$ python3 -q
>>> import numpy as np
>>> import numpy.linalg as la
>>> np.set_printoptions(precision=2, suppress=True, linewidth=100)
>>> E = np.array([[8.1, -2.0, -6.0, -1.0],
...     [2.0, 7.1, 4.0, 1.0],
...     [-8.0, 0.0, -6.9, -7.0],
...     [8.0, -2.0, -6.0, -0.9]])
>>> vec = np.array([0, 0, 1, 1])
>>> E @ vec
array([ -7. ,   5. , -13.9,  -6.9])
>>> np.einsum("ij,j->i", E, vec)
array([ -7. ,   5. , -13.9,  -6.9])
>>> la.norm(E @ vec) <= la.norm(E, 2) * la.norm(vec) + 1e-9
np.True_
>>> np.sign((E @ vec).round(6))
array([-1.,  1., -1., -1.])
>>> E @ (2 * vec)
array([-14. ,  10. , -27.8, -13.8])
>>> E * vec
array([[ 0. , -0. , -6. , -1. ],
       [ 0. ,  0. ,  4. ,  1. ],
       [-0. ,  0. , -6.9, -7. ],
       [ 0. , -0. , -6. , -0.9]])
>>> f = np.array([0, -2, 1, 0])
>>> A2 = E + np.outer(f, np.eye(4)[3])
>>> print(la.matrix_rank(A2 - E))
1
>>> round(float(la.det(A2) / la.det(E)), 2), round(1 + la.solve(E, f)[3], 2)
(0.93, np.float64(0.93))
>>> W0 = np.loadtxt("out19.csv", delimiter=",")
>>> W0
array([[ 0.7,  0.2,  0.6, -1.5, -1. ],
       [ 0.1,  0.5, -2. ,  1.4,  2.1],
       [ 0.2, -0.9,  0.4,  0.1, -0.2],
       [-0.1, -0.1,  1.2, -0.2, -0.1]])
>>> print(np.count_nonzero(W0))
20
>>> np.unravel_index(np.abs(W0).argmax(), W0.shape)
(np.int64(1), np.int64(4))
>>> np.diff(W0, axis=0)
array([[-0.6,  0.3, -2.6,  2.9,  3.1],
       [ 0.1, -1.4,  2.4, -1.3, -2.3],
       [-0.3,  0.8,  0.8, -0.3,  0.1]])
>>> np.zeros(4, 5)
Traceback (most recent call last):
  File "<python-input-20>", line 1, in <module>
    np.zeros(4, 5)
    ~~~~~~~~^^^^^^
TypeError: Cannot interpret '5' as a data type
>>> la.svd(W0, compute_uv=False)
array([3.8 , 1.36, 0.8 , 0.62])
>>> def softmax(z):
...     e = np.exp(z - z.max(axis=-1, keepdims=True))
...     return e / e.sum(axis=-1, keepdims=True)
... 
>>> softmax(W0[3])
array([0.13, 0.13, 0.48, 0.12, 0.13])
>>> print(np.round(softmax(10 * W0[3]), 2) + 0)
[0. 0. 1. 0. 0.]
>>> scores = W0 @ W0.T / np.sqrt(5)
>>> np.round(softmax(scores), 2) + 0
array([[0.69, 0.01, 0.12, 0.17],
       [0.  , 0.99, 0.  , 0.  ],
       [0.25, 0.11, 0.36, 0.28],
       [0.31, 0.05, 0.25, 0.39]])
